% python3 -q
>>> import numpy as np
>>> np.set_printoptions(precision=3, suppress=True, linewidth=160)
>>> W2 = np.sign(np.array([[5, -3, 5, -3], [-1, -1, 0, -5], [-3, -1, 1, 1], [4, 0, 1, -5]]))
>>> B = (np.tril(W2, -1) + np.eye(4)) @ (np.triu(W2, 1) + np.eye(4))
>>> vals = np.array([1, -1, -1, -1])
>>> K = np.rint(B * vals @ np.linalg.inv(B)) + 0
>>> K
array([[-19.,  -6.,  -8.,   6.],
       [ 18.,   5.,   8.,  -6.],
       [ 18.,   6.,   7.,  -6.],
       [-18.,  -6.,  -8.,   5.]])
>>> np.linalg.cond(K) > 100
np.True_
>>> np.round(np.linalg.norm(K, 2) / np.linalg.norm(K), 3)
np.float64(0.999)
>>> np.argsort(-np.linalg.norm(K, axis=0).round(6), kind="stable")[:3]
array([0, 2, 1])
>>> rng = np.random.default_rng(89)
>>> B = K + rng.integers(-2, 3, (4, 1)) @ rng.integers(-2, 3, (1, 4))
>>> B
array([[-23.,  -4., -12.,   2.],
       [ 18.,   5.,   8.,  -6.],
       [ 20.,   5.,   9.,  -4.],
       [-20.,  -5., -10.,   3.]])
>>> np.round(np.linalg.svd(B - K, compute_uv=False), 3) + 0
array([8.832, 0.   , 0.   , 0.   ])
>>> np.abs(B - K).sum(axis=1)
array([14.,  0.,  7.,  7.])
>>> gram = B.T @ B
>>> np.trace(gram), (B ** 2).sum()
(np.float64(2198.0), np.float64(2198.0))
>>> X = np.load("mat.npy")
>>> X
array([[-1,  0,  1,  2],
       [ 3,  4,  5,  6],
       [ 7,  8,  9, 10],
       [11, 12, 13, 14],
       [15, 16, 17, 18],
       [19, 20, 21, 22],
       [23, 24, 25, 26],
       [27, 28, 29, 30],
       [31, 32, 33, 34]])
>>> B = np.array([[2, -1, 5], [4, -2, 3]])
>>> W2 = np.kron(B, K)
>>> W2
array([[-38., -12., -16.,  12.,  19.,   6.,   8.,  -6., -95., -30., -40.,  30.],
       [ 36.,  10.,  16., -12., -18.,  -5.,  -8.,   6.,  90.,  25.,  40., -30.],
       [ 36.,  12.,  14., -12., -18.,  -6.,  -7.,   6.,  90.,  30.,  35., -30.],
       [-36., -12., -16.,  10.,  18.,   6.,   8.,  -5., -90., -30., -40.,  25.],
       [-76., -24., -32.,  24.,  38.,  12.,  16., -12., -57., -18., -24.,  18.],
       [ 72.,  20.,  32., -24., -36., -10., -16.,  12.,  54.,  15.,  24., -18.],
       [ 72.,  24.,  28., -24., -36., -12., -14.,  12.,  54.,  18.,  21., -18.],
       [-72., -24., -32.,  20.,  36.,  12.,  16., -10., -54., -18., -24.,  15.]])
